>>> import numpy as np
>>> import numpy.linalg as la
>>> np.set_printoptions(suppress=True, linewidth=200)
>>> mat = np.load("arr.npy")
>>> print(mat)
[[17 -3 -1  1]
 [ 1 14  2 -1]
 [ 0 -1  2  0]
 [-1  3  0  2]]
>>> r0, v = mat[0], mat[3]
>>> print(r0 @ v)
-24
>>> pr = (r0 @ v) / (r0 @ r0) * r0
>>> print(la.matrix_rank(np.outer(r0, v)))
1
>>> print(round((v - pr) @ r0, 2))
0.0
>>> print(round(la.norm(r0 + v) ** 2 + la.norm(r0 - v) ** 2, 2))
628.0
>>> B = la.inv(mat)
>>> print((np.abs(B) > 1e-9).astype(int))
[[1 1 1 1]
 [1 1 1 1]
 [1 1 1 1]
 [1 1 1 1]]
>>> print(np.round(mat @ B, 2) + 0)
[[1. 0. 0. 0.]
 [0. 1. 0. 0.]
 [0. 0. 1. 0.]
 [0. 0. 0. 1.]]
>>> print(round(float(la.det(mat) * la.det(B)), 2))
1.0
>>> r0 = np.array([0, 0, 0, 2])
>>> B = mat + np.outer(r0, np.eye(4)[3])
>>> print(round(float(la.det(B) / la.det(mat)), 2), round(1 + la.solve(mat, r0)[3], 2))
1.89 1.89
>>> print(la.matrix_rank(la.inv(B) - la.inv(mat), tol=1e-8))
1
>>> print(la.matrix_rank(B - mat))
1
>>> print(np.round(la.norm(mat, axis=0), 2))
[17.06 14.66  3.    2.45]
>>> print(np.round(la.norm(mat) ** 2 / la.norm(mat, 2) ** 2, 2))
1.67
>>> print(np.round(la.det(mat[::-1]), 2))
1165.0
>>> print(np.round(la.eigvals(mat), 2))
[15.25+0.43j 15.25-0.43j  2.49+0.j    2.01+0.j  ]
>>> print(round(float(la.det(2 * mat)), 2), np.round(la.det(mat), 2))
18640.0 1165.0
>>> rng = np.random.default_rng(208)
>>> theta = np.sort(rng.uniform(-2, 2, 18))
>>> A = np.c_[theta, theta ** 2, theta ** 3] @ np.array([[-9, -8, -3], [0, 9, 9], [7, 5, 1]])
>>> print(A.round(2))
[[-25.19  14.32  28.97]
 [ -6.79  15.14  19.23]
 [ -0.67  13.67  14.22]
 [ -0.43  13.56  13.97]
 [  1.93  12.06  11.1 ]
 [  2.87  11.02   9.51]
 [ -1.67  -1.16  -0.24]
 [ -3.13  -1.45   0.29]
 [ -3.85   0.87   2.97]
 [ -2.57   4.75   6.09]
 [  0.45  10.57  10.15]
 [  0.49  10.64  10.19]
 [  6.47  19.97  16.07]
 [ 16.26  33.32  23.8 ]
 [ 19.42  37.39  26.05]
 [ 23.15  42.09  28.61]
 [ 23.63  42.69  28.93]
 [ 25.63  45.16  30.26]]
>>> Uu, s, Vh = la.svd(A)
>>> print(s.round(2))
[131.3   44.01   0.33]
>>> B = Uu[:, :2] @ np.diag(s[:2]) @ Vh[:2]
>>> print(round(np.abs(A - B).max(), 2))
0.07
>>> print(la.matrix_rank(A, rtol=0.05))
2
>>> print(np.round(la.norm(A - B) / la.norm(A), 2))
0.0
>>> B = mat[0, 0] * mat[1:] - np.outer(mat[1:, 0], mat[0])
>>> print(B)
[[  0 241  35 -18]
 [  0 -17  34   0]
 [  0  48  -1  35]]
>>> print(la.matrix_rank(B), la.matrix_rank(mat))
3 4
>>> print(np.flatnonzero(~B.round(6).any(axis=1)))
[]
>>> cen = (A - A.mean(axis=0)) / A.std(axis=0)
>>> print(np.argwhere(np.abs(cen) > 2))
[[0 0]]
>>> print(np.round(cen.std(axis=0), 2))
[1. 1. 1.]
>>> b = la.lstsq(np.delete(cen, 0, axis=1), cen[:, 0])[0]
>>> print(round(1 - np.var(cen[:, 0] - np.delete(cen, 0, axis=1) @ b), 2))
1.0
>>> B = A + rng.integers(-2, 3, (18, 2)) @ rng.integers(-2, 3, (2, 3))
>>> print(B.round(2))
[[-31.19   6.32  28.97]
 [ -5.79  17.14  17.23]
 [ -4.67   7.67  16.22]
 [  5.57  21.56  13.97]
 [  6.93  18.06  13.1 ]
 [  6.87  17.02   7.51]
 [  2.33   4.84  -2.24]
 [  0.87   4.55  -1.71]
 [  1.15   6.87   4.97]
 [ -8.57  -3.25   6.09]
 [ -2.55   8.57   4.15]
 [ -0.51  10.64   6.19]
 [  8.47  23.97  12.07]
 [ 13.26  31.32  17.8 ]
 [ 21.42  41.39  22.05]
 [ 29.15  50.09  28.61]
 [ 20.63  40.69  22.93]
 [ 30.63  51.16  32.26]]
>>> print(np.round(B - A, 2))
[[-6. -8.  0.]
 [ 1.  2. -2.]
 [-4. -6.  2.]
 [ 6.  8.  0.]
 [ 5.  6.  2.]
 [ 4.  6. -2.]
 [ 4.  6. -2.]
 [ 4.  6. -2.]
 [ 5.  6.  2.]
 [-6. -8.  0.]
 [-3. -2. -6.]
 [-1.  0. -4.]
 [ 2.  4. -4.]
 [-3. -2. -6.]
 [ 2.  4. -4.]
 [ 6.  8.  0.]
 [-3. -2. -6.]
 [ 5.  6.  2.]]
>>> print(np.round(la.svd(B - A, compute_uv=False), 2) + 0)
[29.47 13.97  0.  ]
>>> C = B[[6, 1]].astype(float)
>>> for _ in range(5):
...     z = la.norm(B[:, None] - C, axis=-1).argmin(axis=1)
...     C = np.array([B[z == j].mean(axis=0) for j in range(2)])
... 
>>> print(z)
[0 0 0 0 0 0 0 0 0 0 0 0 0 1 1 1 1 1]
>>> print(C.round(2))
[[-1.62 11.07  9.73]
 [23.02 42.93 24.73]]
>>> print(np.round(C[1] - C[0], 2))
[24.64 31.86 15.  ]
>>> print(np.abs(C[1] - C[0]).argmax())
1
>>> M = np.loadtxt("a.csv", delimiter=",")
>>> print(M.round(2))
[[-0.16  0.18 -0.97]
 [ 0.55 -0.8  -0.24]
 [-0.82 -0.57  0.03]]
>>> r0, v = M[2], M[0]
>>> print(np.round(r0 @ r0, 2))
1.0
>>> pr = (r0 @ v) / (r0 @ r0) * r0
>>> print(round(float(la.norm(r0 + v) ** 2 + la.norm(r0 - v) ** 2), 2))
4.0
>>> print(np.round(v - pr, 2))
[-0.16  0.18 -0.97]
>>> print(np.round(la.norm(M, axis=0), 2))
[1. 1. 1.]
>>> print(np.round(la.pinv(M), 2))
[[-0.16  0.55 -0.82]
 [ 0.18 -0.8  -0.57]
 [-0.97 -0.24  0.03]]
>>> print(np.round(M @ M.T, 2) + 0)
[[1. 0. 0.]
 [0. 1. 0.]
 [0. 0. 1.]]
>>> print(np.round(la.svd(M, compute_uv=False), 2))
[1. 1. 1.]
>>> print(np.round(M.T @ M, 2) + 0)
[[1. 0. 0.]
 [0. 1. 0.]
 [0. 0. 1.]]
>>> X = np.load("data.npy")
>>> print(X.round(2))
[[0.5  0.   0.5  0.  ]
 [0.   1.   0.   0.  ]
 [0.   0.5  0.5  0.  ]
 [0.33 0.   0.33 0.33]]
>>> # a transition matrix
>>> print(np.round(np.sort(np.abs(la.eigvals(X)))[::-1], 2))
[1.   0.5  0.5  0.33]
>>> print(X.sum(axis=1))
[1. 1. 1. 1.]
>>> pr = np.eye(4)[0]
>>> for _ in range(7):
...     pr = pr @ X
...     print(pr.round(2))
... 
[0.5 0.  0.5 0. ]
[0.25 0.25 0.5  0.  ]
[0.12 0.5  0.38 0.  ]
[0.06 0.69 0.25 0.  ]
[0.03 0.81 0.16 0.  ]
[0.02 0.89 0.09 0.  ]
[0.01 0.94 0.05 0.  ]
>>> B = X / la.norm(X, axis=1, keepdims=True)
>>> cov = B @ B.T
>>> print(np.round(la.norm(B, axis=1), 2))
[1. 1. 1. 1.]
>>> print(np.argwhere(np.triu(np.abs(cov) > 0.95, 1)))
[]
>>> print(cov.round(2))
[[1.   0.   0.5  0.82]
 [0.   1.   0.71 0.  ]
 [0.5  0.71 1.   0.41]
 [0.82 0.   0.41 1.  ]]
>>> vec = np.ones(4)
>>> for _ in range(6):
...     vec = cov @ vec
...     vec /= la.norm(vec)
...     print(round(vec @ cov @ vec, 2))
... 
2.27
2.28
2.28
2.28
2.28
2.28
>>> print(round(float(la.eigvalsh(cov)[-1]), 2))
2.28
>>> print(vec.round(2))
[0.55 0.31 0.56 0.53]
>>> K = np.load("x.npy")
>>> print(K)
[[0 0 0 0]
 [0 0 4 0]
 [3 0 0 0]
 [0 5 0 0]]
>>> print(round(la.det(K[::-1]), 2))
0.0
>>> print(np.kron(np.eye(2, dtype=int), K))
[[0 0 0 0 0 0 0 0]
 [0 0 4 0 0 0 0 0]
 [3 0 0 0 0 0 0 0]
 [0 5 0 0 0 0 0 0]
 [0 0 0 0 0 0 0 0]
 [0 0 0 0 0 0 4 0]
 [0 0 0 0 3 0 0 0]
 [0 0 0 0 0 5 0 0]]
>>> print(np.einsum("ii->", K))
0
>>> print(np.poly(K))
[1. 0. 0. 0. 0.]
>>> evals, V = la.eig(X)
>>> print(np.round(np.sort(la.eigvals(X @ X)), 2))
[0.11 0.25 0.25 1.  ]
>>> print(np.round(np.sort(la.eigvals(la.inv(X))), 2))
[1. 2. 2. 3.]
>>> print(np.round(np.prod(evals), 2))
0.08
>>> print(evals.round(2))
[0.33 0.5  0.5  1.  ]
>>> Uu, s, Vh = la.svd(K)
>>> print(np.argmax(s[:-1] / (s[1:] + 1e-6)) + 1)
3
>>> B = Uu[:, :3] @ np.diag(s[:3]) @ Vh[:3]
>>> print(B)
[[0. 0. 0. 0.]
 [0. 0. 4. 0.]
 [3. 0. 0. 0.]
 [0. 5. 0. 0.]]
>>> print(round(float(la.norm(K - B, 2)), 2), s[3])
0.0 0.0
>>> print(np.abs(K - B).max())
0.0
>>> data = np.load("run2.npy")
>>> print(data)
[[-4  1  0  0]
 [ 1  2  2  2]
 [ 2  0  7  1]
 [ 0  0  2 -5]]
>>> B = la.inv(data)
>>> print(np.round(la.cond(data), 2))
4.57
>>> print(np.round(la.slogdet(data)[0], 2))
1.0
>>> print(np.allclose(B, data.T))
False
>>> print((np.abs(B) > 1e-9).astype(int))
[[1 1 1 1]
 [1 1 1 1]
 [1 1 1 1]
 [1 1 1 1]]
>>> print(B.round(2))
[[-0.24  0.12 -0.05  0.04]
 [ 0.03  0.49 -0.18  0.16]
 [ 0.07 -0.03  0.15  0.02]
 [ 0.03 -0.01  0.06 -0.19]]
>>> print(np.round(data @ B, 2) + 0)
[[1. 0. 0. 0.]
 [0. 1. 0. 0.]
 [0. 0. 1. 0.]
 [0. 0. 0. 1.]]
>>> vec = np.array([1, -3, -2, 5])
>>> a = np.maximum(B @ vec, 0)
>>> print(a)
[0. 0. 0. 0.]
>>> print(np.round(np.maximum(B @ vec, 0) - np.maximum(-B @ vec, 0), 2))
[-0.32 -0.27 -0.05 -1.02]
>>> print(np.round(la.norm(data, 2), 2))
7.96
>>> print(round(la.norm(data) ** 2 / la.norm(data, 2) ** 2, 2))
1.78
>>> print(round(float(la.det(data.T)), 2))
305.0
>>> print(np.round(np.poly(data), 2) + 0)
[  1.   0. -50. -60. 305.]
>>> print(np.einsum("ij,ji->", data, data))
100
>>> print(np.round(la.eigvals(data), 2))
[ 7.24 -4.01 -5.24  2.  ]
>>> print(round(la.det(2 * data), 2), np.round(la.det(data), 2))
4880.0 305.0
>>> print(round(la.eigvals(data).sum().real, 2))
-0.0
>>> print(round(la.det(data[::-1]), 2))
305.0
>>> print(np.kron(np.eye(2, dtype=int), data))
[[-4  1  0  0  0  0  0  0]
 [ 1  2  2  2  0  0  0  0]
 [ 2  0  7  1  0  0  0  0]
 [ 0  0  2 -5  0  0  0  0]
 [ 0  0  0  0 -4  1  0  0]
 [ 0  0  0  0  1  2  2  2]
 [ 0  0  0  0  2  0  7  1]
 [ 0  0  0  0  0  0  2 -5]]
>>> q, Rm = la.qr(data)
>>> print(q.shape, Rm.shape)
(4, 4) (4, 4)
>>> print(np.round(np.abs(np.diag(Rm)), 2))
[4.58 2.19 6.2  4.89]
>>> print(np.round(q @ Rm, 2) + 0)
[[-4.  1.  0.  0.]
 [ 1.  2.  2.  2.]
 [ 2.  0.  7.  1.]
 [ 0.  0.  2. -5.]]
>>> B = np.array([[4, 2, 9, 5], [8, 7, -4, -4], [9, -5, 0, -3], [7, 2, -9, 4]])
>>> F = B.T @ B
>>> print(F)
[[210  33 -59 -11]
 [ 33  82 -28   5]
 [-59 -28 178  25]
 [-11   5  25  66]]
>>> # symmetric, so the eigenvalues are real
>>> vec = np.array([-2, -5, 9, 8])
>>> rhs = F @ vec
>>> print(rhs)
[-1204  -688  2060   750]
>>> print(np.round(la.solve(F, rhs), 2))
[-2. -5.  9.  8.]
>>> print(np.round(la.eigvals(F), 2))
[267.79 135.22  78.27  54.73]
>>> print(np.kron(np.eye(2, dtype=int), F))
[[210  33 -59 -11   0   0   0   0]
 [ 33  82 -28   5   0   0   0   0]
 [-59 -28 178  25   0   0   0   0]
 [-11   5  25  66   0   0   0   0]
 [  0   0   0   0 210  33 -59 -11]
 [  0   0   0   0  33  82 -28   5]
 [  0   0   0   0 -59 -28 178  25]
 [  0   0   0   0 -11   5  25  66]]
>>> q, Rm = la.qr(F)
>>> print(q.round(2))
[[-0.95  0.2  -0.24  0.03]
 [-0.15 -0.96 -0.21 -0.12]
 [ 0.27  0.19 -0.93 -0.15]
 [ 0.05 -0.1  -0.16  0.98]]
>>> print(Rm.round(2))
[[-220.89  -50.85  109.06   19.68]
 [   0.    -77.69   45.77   -8.72]
 [   0.      0.   -150.28  -32.35]
 [   0.      0.      0.     60.14]]
>>> print(np.allclose(Rm.T @ Rm, F.T @ F))
True
>>> print(round(float(np.trace(q @ q.T)), 2))
4.0
>>> print(np.round(np.abs(np.diag(Rm)), 2))
[220.89  77.69 150.28  60.14]
>>> m1 = np.load("test18.npy")
>>> print(m1)
[[-3  9]
 [-4 -3]
 [-3  9]
 [-7  2]]
>>> vec = np.array([1, 0])
>>> rhs = m1 @ vec
>>> print(np.round(la.solve(m1.T @ m1, m1.T @ rhs), 2) + 0)
[1. 0.]
>>> try:
...     la.solve(m1, rhs)
... except la.LinAlgError as e:
...     print(repr(e))
... 
LinAlgError('Last 2 dimensions of the array must be square')
>>> print(rhs)
[-3 -4 -3 -7]
>>> rhs = rhs + 0.1 * rng.normal(size=4)
>>> print(rhs.round(2))
[-2.95 -4.17 -3.08 -7.19]
>>> b, *_ = la.lstsq(m1, rhs)
>>> print(b.round())
[1. 0.]
>>> print(np.round(m1.T @ (rhs - m1 @ b), 2) + 0)
[0. 0.]
>>> print(round(la.norm(rhs - m1 @ b), 2))
0.09
>>> print([round(float(la.norm(la.solve(m1.T @ m1 + lam * np.eye(2), m1.T @ rhs))), 2) for lam in (0, 1, 10, 100)])
[1.03, 1.02, 0.9, 0.44]
